% ipython --no-banner

In [1]: import numpy as np

In [2]: import numpy.linalg as la

In [3]: np.set_printoptions(precision=1, suppress=True, linewidth=200)

In [4]: m1 = np.load("mat.npy")

In [5]: print(m1.round(1) + 0)
[[ 0.1  0.   0.1 -0.2 -0.1 -0.1  0.   0.1  0. ]
 [ 0.   0.2 -0.1 -0.1 -0.1 -0.1  0.3  0.  -0.1]
 [ 0.1 -0.1  0.3 -0.1  0.  -0.1 -0.3  0.2  0.2]
 [-0.2 -0.1 -0.1  0.4  0.1  0.3 -0.1 -0.2  0. ]
 [-0.1 -0.1  0.   0.1  0.1  0.1 -0.1  0.   0. ]
 [-0.1 -0.1 -0.1  0.3  0.1  0.2  0.  -0.2  0. ]
 [ 0.   0.3 -0.3 -0.1 -0.1  0.   0.4 -0.1 -0.2]
 [ 0.1  0.   0.2 -0.2  0.  -0.2 -0.1  0.2  0.1]
 [ 0.  -0.1  0.2  0.   0.   0.  -0.2  0.1  0.1]]

In [6]: # looks like rank 2

In [7]: np.round((m1 + m1.T) / 2, 1) + 0
Out[7]: 
array([[ 0.1,  0. ,  0.1, -0.2, -0.1, -0.1,  0. ,  0.1,  0. ],
       [ 0. ,  0.2, -0.1, -0.1, -0.1, -0.1,  0.3,  0. , -0.1],
       [ 0.1, -0.1,  0.3, -0.1,  0. , -0.1, -0.3,  0.2,  0.2],
       [-0.2, -0.1, -0.1,  0.4,  0.1,  0.3, -0.1, -0.2,  0. ],
       [-0.1, -0.1,  0. ,  0.1,  0.1,  0.1, -0.1,  0. ,  0. ],
       [-0.1, -0.1, -0.1,  0.3,  0.1,  0.2,  0. , -0.2,  0. ],
       [ 0. ,  0.3, -0.3, -0.1, -0.1,  0. ,  0.4, -0.1, -0.2],
       [ 0.1,  0. ,  0.2, -0.2,  0. , -0.2, -0.1,  0.2,  0.1],
       [ 0. , -0.1,  0.2,  0. ,  0. ,  0. , -0.2,  0.1,  0.1]])

In [8]: np.round(m1 @ m1, 1) + 0
Out[8]: 
array([[ 0.1,  0. ,  0.1, -0.2, -0.1, -0.1,  0. ,  0.1,  0. ],
       [ 0. ,  0.2, -0.1, -0.1, -0.1, -0.1,  0.3,  0. , -0.1],
       [ 0.1, -0.1,  0.3, -0.1,  0. , -0.1, -0.3,  0.2,  0.2],
       [-0.2, -0.1, -0.1,  0.4,  0.1,  0.3, -0.1, -0.2,  0. ],
       [-0.1, -0.1,  0. ,  0.1,  0.1,  0.1, -0.1,  0. ,  0. ],
       [-0.1, -0.1, -0.1,  0.3,  0.1,  0.2,  0. , -0.2,  0. ],
       [ 0. ,  0.3, -0.3, -0.1, -0.1,  0. ,  0.4, -0.1, -0.2],
       [ 0.1,  0. ,  0.2, -0.2,  0. , -0.2, -0.1,  0.2,  0.1],
       [ 0. , -0.1,  0.2,  0. ,  0. ,  0. , -0.2,  0.1,  0.1]])

In [9]: np.allclose(m1 @ m1.T, m1.T @ m1)
Out[9]: True

In [10]: np.allclose(m1, m1.T)
Out[10]: True

In [11]: round(la.det(m1), 1)
Out[11]: np.float64(0.0)

In [12]: la.determinant(m1)
AttributeError: module 'numpy.linalg' has no attribute 'determinant'


In [13]: evals, V = la.eigh(m1)

In [14]: vec = np.array([2, 0, 2, 3, 1, 0, 1, 1, 3])

In [15]: round(vec @ m1 @ vec, 1)
Out[15]: np.float64(3.6)

In [16]: np.round(la.eigvalsh(m1[1:, 1:]), 1) + 0
Out[16]: array([0. , 0. , 0. , 0. , 0. , 0. , 0.9, 1. ])

In [17]: E = np.load("a.npy")

In [18]: E
Out[18]: 
array([[ -4,  -4,  -5,   3,   3,  -4,   4,   0,  -2,   2],
       [ -2,  -5,  -1,   1,   3,  -4,   2,   0,   5,  -4],
       [  4,  -5,   1,   0,   4,   0,   0,  -2,  -5,  -2],
       [ -2,  -2,   1,  -3,  -1,   5,  -1,   4,  -5,   0],
       [ -4,  -4,   3,  -1,   3,  -5,   2,   3,   2,   2],
       [  3,   0,  -1,   0,   1,  -3,   4,   1,   3,   5],
       [-14, -29, -10,   8,  18, -24,  14,   0,  23, -18]])

In [19]: # rows and columns are dependent

In [20]: vec = np.array([-4, 0, 5, 2, 4, 3, 2, 4, 1, 1])

In [21]: E @ np.ones(10)
Out[21]: array([ -7.,  -5.,  -5.,  -4.,   1.,  13., -32.])

In [22]: E * vec
Out[22]: 
array([[ 16,   0, -25,   6,  12, -12,   8,   0,  -2,   2],
       [  8,   0,  -5,   2,  12, -12,   4,   0,   5,  -4],
       [-16,   0,   5,   0,  16,   0,   0,  -8,  -5,  -2],
       [  8,   0,   5,  -6,  -4,  15,  -2,  16,  -5,   0],
       [ 16,   0,  15,  -2,  12, -15,   4,  12,   2,   2],
       [-12,   0,  -5,   0,   4,  -9,   8,   4,   3,   5],
       [ 56,   0, -50,  16,  72, -72,  28,   0,  23, -18]])

In [23]: (E @ vec).argmax()
Out[23]: np.int64(6)

In [24]: E @ vec
Out[24]: array([  5,  10, -10,  27,  46,  -2,  55])
